% ipython --no-banner

In [1]: import numpy as np

In [2]: np.set_printoptions(precision=2, suppress=True, linewidth=200, sign=" ")

In [3]: K = np.array([[3.35, -5.5, 6.0],
   ...:     [3.01, -6.92, 4.09],
   ...:     [5.28, -4.86, 5.34],
   ...:     [-11.98, -11.15, -2.85],
   ...:     [-4.23, 3.67, -3.83],
   ...:     [-11.12, -11.35, -2.68],
   ...:     [-13.17, -9.84, -3.51],
   ...:     [-1.95, 4.08, -3.92],
   ...:     [-12.36, -12.06, -2.91],
   ...:     [4.0, -4.98, 3.13],
   ...:     [-2.44, 3.83, -3.83],
   ...:     [-11.84, -9.32, -2.66],
   ...:     [-11.95, -8.95, -4.3],
   ...:     [3.08, -6.78, 4.82],
   ...:     [4.28, -5.69, 4.12],
   ...:     [3.67, -6.0, 4.1]])

In [4]: K
Out[4]: 
array([[  3.35,  -5.5 ,   6.  ],
       [  3.01,  -6.92,   4.09],
       [  5.28,  -4.86,   5.34],
       [-11.98, -11.15,  -2.85],
       [ -4.23,   3.67,  -3.83],
       [-11.12, -11.35,  -2.68],
       [-13.17,  -9.84,  -3.51],
       [ -1.95,   4.08,  -3.92],
       [-12.36, -12.06,  -2.91],
       [  4.  ,  -4.98,   3.13],
       [ -2.44,   3.83,  -3.83],
       [-11.84,  -9.32,  -2.66],
       [-11.95,  -8.95,  -4.3 ],
       [  3.08,  -6.78,   4.82],
       [  4.28,  -5.69,   4.12],
       [  3.67,  -6.  ,   4.1 ]])

In [5]: G = np.cov(K, rowvar=False)

In [6]: np.argsort(-K.std(axis=0).round(6), kind="stable")
Out[6]: array([ 0,  1,  2])

In [7]: K.std(axis=0)
Out[7]: array([ 7.18,  5.13,  3.99])

In [8]: round(np.corrcoef(K[:, 1], K[:, 2])[0, 1], 2)
Out[8]: np.float64(-0.08)

In [9]: np.linalg.eigvalsh(G)[::-1]
Out[9]: array([ 72.89,  26.76,   0.36])

In [10]: Xc = K - K.mean(axis=0)

In [11]: left, sv, vt = np.linalg.svd(Xc, full_matrices=False)

In [12]: sv
Out[12]: array([ 33.07,  20.03,   2.33])

In [13]: np.abs(left[:, 0]).argmax()
Out[13]: np.int64(6)

In [14]: vt[0] * np.sign(vt[0, np.abs(vt[0]).argmax()])
Out[14]: array([ 0.87,  0.32,  0.39])

In [15]: np.abs(vt[-1])
Out[15]: array([ 0.49,  0.36,  0.8 ])

In [16]: np.searchsorted(np.cumsum(sv ** 2) / (sv ** 2).sum(), 0.9) + 1
Out[16]: np.int64(2)

In [17]: np.round((sv ** 2).sum() ** 2 / (sv ** 4).sum(), 2)
Out[17]: np.float64(1.66)

In [18]: mat = np.loadtxt("layer4.csv", delimiter=",")

In [19]: mat
Out[19]: 
array([[ -1.21,   4.71,   2.79],
       [ -2.86,  -5.17,   1.14],
       [ -1.56,   2.63,   2.44],
       [ -2.73,  -4.38,   1.27],
       [ -0.96,   6.23,   3.04],
       [ -2.45,  -2.72,   1.55],
       [ -3.17,  -7.01,   0.83],
       [ -0.83,   7.05,   3.17],
       [ -2.56,  -3.34,   1.44],
       [ -3.  ,  -6.02,   1.  ],
       [ -3.02,  -6.14,   0.98],
       [ -2.58,  -3.48,   1.42],
       [ -1.45,   3.31,   2.55],
       [ -1.76,   1.46,   2.24],
       [ -1.61,   2.32,   2.39],
       [ -2.99,  -5.93,   1.01],
       [ -2.6 ,  -3.59,   1.4 ],
       [ -3.09,  -6.54,   0.91],
       [ -0.85,   6.88,   3.15],
       [ -3.79, -10.75,   0.21],
       [ -2.6 ,  -3.57,   1.4 ],
       [ -2.34,  -2.04,   1.66],
       [ -2.65,  -3.88,   1.35],
       [ -1.36,   3.83,   2.64],
       [ -1.7 ,   1.8 ,   2.3 ]])

In [20]: print(np.linalg.lstsq(mat[:-1].T, mat[-1])[2])
2

In [21]: J = np.array([[0.3, -1.9, -2.3],
    ...:     [-0.9, 1.0, 0.7],
    ...:     [0.2, 1.0, 0.4],
    ...:     [0.4, 0.3, 0.0]])

In [22]: J[:, 2] *= 3

In [23]: J
Out[23]: 
array([[ 0.3, -1.9, -6.9],
       [-0.9,  1. ,  2.1],
       [ 0.2,  1. ,  1.2],
       [ 0.4,  0.3,  0. ]])

In [24]: w1 = np.array([[2, -2, 1, -2], [2, -1, 0, 2], [0, 0, 0, -1]])

In [25]: c = np.array([-1, -1, -2, 2])

In [26]: hid = np.maximum(J @ w1 + c, 0)

In [27]: (hid > 0).mean(axis=0)
Out[27]: array([ 0.5 ,  0.25,  0.  ,  1.  ])

In [28]: (hid > 0).astype(int)
Out[28]: 
array([[ 0,  1,  0,  1],
       [ 0,  0,  0,  1],
       [ 1,  0,  0,  1],
       [ 1,  0,  0,  1]])

In [29]: basis = np.array([[-1, -2, 0], [-3, -2, -3], [0, -1, -3], [-2, 0, -3]])

In [30]: print((hid @ basis).round(6).argmax(axis=1))
[ 1  1  1  1]

In [31]: Xc = (K - K.mean(axis=0)) / K.std(axis=0)

In [32]: np.argwhere(np.abs(Xc) > 2)
Out[32]: array([], shape=(0, 2), dtype=int64)

In [33]: Xc.std(axis=0)
Out[33]: array([ 1.,  1.,  1.])

In [34]: c = np.linalg.lstsq(np.delete(Xc, 1, axis=1), Xc[:, 1])[0]

In [35]: np.abs(c).argmax()
Out[35]: np.int64(0)

In [36]: print(round(float(1 - np.var(Xc[:, 1] - np.delete(Xc, 1, axis=1) @ c)), 2))
0.91

In [37]: basis = np.array([[4, 0, -4], [-1, 2, 3]])

In [38]: X = np.repeat(basis, 15 // 2, axis=0)

In [39]: rng = np.random.default_rng(72)

In [40]: X = X + 0.1 * rng.normal(size=X.shape)

In [41]: print(X.round(2) + 0)
[[ 3.9   0.   -3.94]
 [ 3.83 -0.14 -4.1 ]
 [ 4.1   0.11 -3.97]
 [ 4.04 -0.06 -4.12]
 [ 4.05  0.08 -4.01]
 [ 3.8   0.03 -3.99]
 [ 3.92  0.08 -3.86]
 [-0.92  2.01  2.94]
 [-0.95  1.87  3.08]
 [-0.92  2.01  3.1 ]
 [-1.05  2.08  3.05]
 [-1.01  2.07  2.93]
 [-1.03  1.84  3.01]
 [-0.94  2.07  3.04]]

In [42]: out = np.c_[X[:, :2] @ np.array([[2, 2], [2, 0]]), np.array([-1, 1, -3, 2, 3, -3, 1, -1, -1, 1, -3, -1, -1, 2])]

In [43]: out
Out[43]: 
array([[ 7.79,  7.8 , -1.  ],
       [ 7.38,  7.66,  1.  ],
       [ 8.42,  8.2 , -3.  ],
       [ 7.97,  8.09,  2.  ],
       [ 8.25,  8.1 ,  3.  ],
       [ 7.66,  7.6 , -3.  ],
       [ 8.  ,  7.85,  1.  ],
       [ 2.19, -1.83, -1.  ],
       [ 1.85, -1.89, -1.  ],
       [ 2.17, -1.85,  1.  ],
       [ 2.07, -2.1 , -3.  ],
       [ 2.13, -2.01, -1.  ],
       [ 1.62, -2.07, -1.  ],
       [ 2.26, -1.88,  2.  ]])

In [44]: np.linalg.matrix_rank(np.c_[X, out])
Out[44]: np.int64(4)

In [45]: np.linalg.matrix_rank(out)
Out[45]: np.int64(3)

In [46]: np.round(np.linalg.lstsq(X, out[:, 0])[0], 2) + 0
Out[46]: array([ 2.,  2.,  0.])

In [47]: np.round(np.linalg.norm(out - X @ np.linalg.lstsq(X, out)[0], axis=0), 2) + 0
Out[47]: array([ 0.  ,  0.  ,  6.78])

In [48]: vec = np.array([-3, 3, 1])

In [49]: target = X @ vec

In [50]: np.linalg.lstsq(X, target)[0]
Out[50]: array([-3.,  3.,  1.])

In [51]: np.round(np.linalg.pinv(X) @ X, 2) + 0
Out[51]: 
array([[ 1.,  0.,  0.],
       [ 0.,  1.,  0.],
       [ 0.,  0.,  1.]])

In [52]: np.linalg.solve(X.T @ X, X.T @ target)
Out[52]: array([-3.,  3.,  1.])

In [53]: target = target + 0.3 * rng.normal(size=14)

In [54]: target
Out[54]: array([-15.45, -15.73, -16.38, -16.55, -16.18, -15.44, -15.34,  12.03,  11.41,  11.68,  11.82,  12.54,  11.46,  12.47])

In [55]: c, *_ = np.linalg.lstsq(X, target)

In [56]: c.round()
Out[56]: array([-4.,  4.,  0.])

In [57]: print(np.round(X.T @ (target - X @ c), 2) + 0)
[ 0.  0.  0.]

In [58]: [round(float(np.linalg.norm(np.linalg.solve(X.T @ X + lam * np.eye(3), X.T @ target))), 2) for lam in (0, 1, 10, 100)]
Out[58]: [5.24, 3.23, 3.08, 2.3]

In [59]: round(float(np.linalg.norm(target - X @ c)), 2)
Out[59]: 1.08

In [60]: proj = K @ np.linalg.solve(K.T @ K, K.T)

In [61]: np.round(np.linalg.eigvalsh(proj), 2) + 0
Out[61]: array([ 0.,  0.,  0.,  0.,  0.,  0.,  0.,  0.,  0.,  0.,  0.,  0.,  0.,  1.,  1.,  1.])

In [62]: np.allclose(proj @ proj, proj)
Out[62]: True

In [63]: proj @ K[:, 2]
Out[63]: array([ 6.  ,  4.09,  5.34, -2.85, -3.83, -2.68, -3.51, -3.92, -2.91,  3.13, -3.83, -2.66, -4.3 ,  4.82,  4.12,  4.1 ])

In [64]: [round(float(x), 2) for x in np.linalg.svd(X, compute_uv=False)[:3]]
Out[64]: [16.94, 5.73, 0.23]

In [65]: print(np.linalg.matrix_rank(X, rtol=0.1))
2

In [66]: W0 = np.loadtxt("dump.csv", delimiter=",")

In [67]: W0
Out[67]: 
array([[ -1.04,  -5.64,  -2.95],
       [  0.49,   3.86,   1.86],
       [  0.61,   4.89,   2.42],
       [ -0.3 ,  -2.29,  -1.09],
       [ -0.34,  -2.73,  -1.41],
       [  1.08,   5.7 ,   3.04],
       [  1.32,   7.36,   3.64],
       [  0.27,   2.49,   1.25],
       [ -0.13,  -0.69,  -0.31],
       [ -1.97, -11.99,  -6.16],
       [ -2.58, -15.13,  -7.37],
       [  1.23,   8.16,   4.22],
       [  2.91,  17.65,   8.78],
       [  1.13,   6.  ,   2.89],
       [  1.92,  11.25,   5.58],
       [ -1.34,  -8.56,  -4.38],
       [ -1.08,  -6.45,  -3.36],
       [  0.58,   3.53,   1.95],
       [ -0.88,  -5.03,  -2.41]])

In [68]: lab = W0[:, 0] > np.median(W0[:, 0])

In [69]: f = W0[lab].mean(axis=0) - W0[~lab].mean(axis=0)

In [70]: ((W0 - W0.mean(axis=0)) @ f > 0).astype(int)
Out[70]: array([ 0,  1,  1,  0,  0,  1,  1,  1,  0,  0,  0,  1,  1,  1,  1,  0,  0,  1,  0])

In [71]: print(round((((W0 - W0.mean(axis=0)) @ f > 0) == lab).mean(), 2))
0.95

In [72]: lab.astype(int)
Out[72]: array([ 0,  1,  1,  0,  0,  1,  1,  0,  0,  0,  0,  1,  1,  1,  1,  0,  0,  1,  0])

In [73]: np.argsort(-np.abs(f).round(6), kind="stable")
Out[73]: array([ 1,  2,  0])

In [74]: basis = W0[[13, 15]].astype(float)

In [75]: for _ in range(4):
    ...:     lab = np.linalg.norm(W0[:, None] - basis, axis=-1).argmin(axis=1)
    ...:     basis = np.array([W0[lab == j].mean(axis=0) for j in range(2)])
    ...: 

In [76]: lab
Out[76]: array([ 1,  0,  0,  1,  1,  0,  0,  0,  1,  1,  1,  0,  0,  0,  0,  1,  1,  0,  1])

In [77]: basis
Out[77]: 
array([[ 1.15,  7.09,  3.56],
       [-1.07, -6.5 , -3.27]])

In [78]: lab = rng.permutation(3)

In [79]: out = W0[:, lab] * rng.choice([-1, 1], 3)

In [80]: out
Out[80]: 
array([[ -5.64,   2.95,   1.04],
       [  3.86,  -1.86,  -0.49],
       [  4.89,  -2.42,  -0.61],
       [ -2.29,   1.09,   0.3 ],
       [ -2.73,   1.41,   0.34],
       [  5.7 ,  -3.04,  -1.08],
       [  7.36,  -3.64,  -1.32],
       [  2.49,  -1.25,  -0.27],
       [ -0.69,   0.31,   0.13],
       [-11.99,   6.16,   1.97],
       [-15.13,   7.37,   2.58],
       [  8.16,  -4.22,  -1.23],
       [ 17.65,  -8.78,  -2.91],
       [  6.  ,  -2.89,  -1.13],
       [ 11.25,  -5.58,  -1.92],
       [ -8.56,   4.38,   1.34],
       [ -6.45,   3.36,   1.08],
       [  3.53,  -1.95,  -0.58],
       [ -5.03,   2.41,   0.88]])

In [81]: left, _, vt = np.linalg.svd(W0.T @ out)

In [82]: np.round(left @ vt, 2) + 0
Out[82]: 
array([[ 0.,  0., -1.],
       [ 1.,  0.,  0.],
       [ 0., -1.,  0.]])

In [83]: np.round(np.linalg.lstsq(W0, out)[0], 2) + 0
Out[83]: 
array([[ 0.,  0., -1.],
       [ 1.,  0.,  0.],
       [ 0., -1.,  0.]])

In [84]: m1 = np.load("test13.npy")

In [85]: print(m1)
[[-10.   -1.    0.4]
 [-22.    0.   -0.1]
 [ 14.    0.   -2. ]
 [-42.    0.8   0.5]]

In [86]: f = np.array([-1, 1, -3])

In [87]: np.polyval(f, J[0])
Out[87]: array([ -2.79,  -8.51, -57.51])

In [88]: np.cross(J[0, :3], J[1, :3])
Out[88]: array([ 2.91,  5.58, -1.41])

In [89]: lab = rng.permutation(3)

In [90]: out = m1[:, lab] * rng.choice([-1, 1], 3)

In [91]: print(out)
[[ -0.4  10.    1. ]
 [  0.1  22.   -0. ]
 [  2.  -14.   -0. ]
 [ -0.5  42.   -0.8]]

In [92]: left, _, vt = np.linalg.svd(m1.T @ out)

In [93]: np.round(np.linalg.lstsq(m1, out)[0], 2) + 0
Out[93]: 
array([[ 0., -1.,  0.],
       [ 0.,  0., -1.],
       [-1.,  0.,  0.]])

In [94]: F = np.load("case11.npy")

In [95]: print(F)
[[ 0.98  0.02 -0.14 -0.14]
 [ 0.02  0.98  0.14  0.14]
 [-0.14  0.14  0.02 -0.98]
 [-0.14  0.14 -0.98  0.02]]

In [96]: f = np.array([-2, -3, 0, 0])

In [97]: out = F + np.outer(f, np.eye(4)[3])

In [98]: np.round(np.linalg.det(out) / np.linalg.det(F), 2), round(1 + np.linalg.solve(F, f)[3], 2)
Out[98]: (np.float64(0.86), np.float64(0.86))
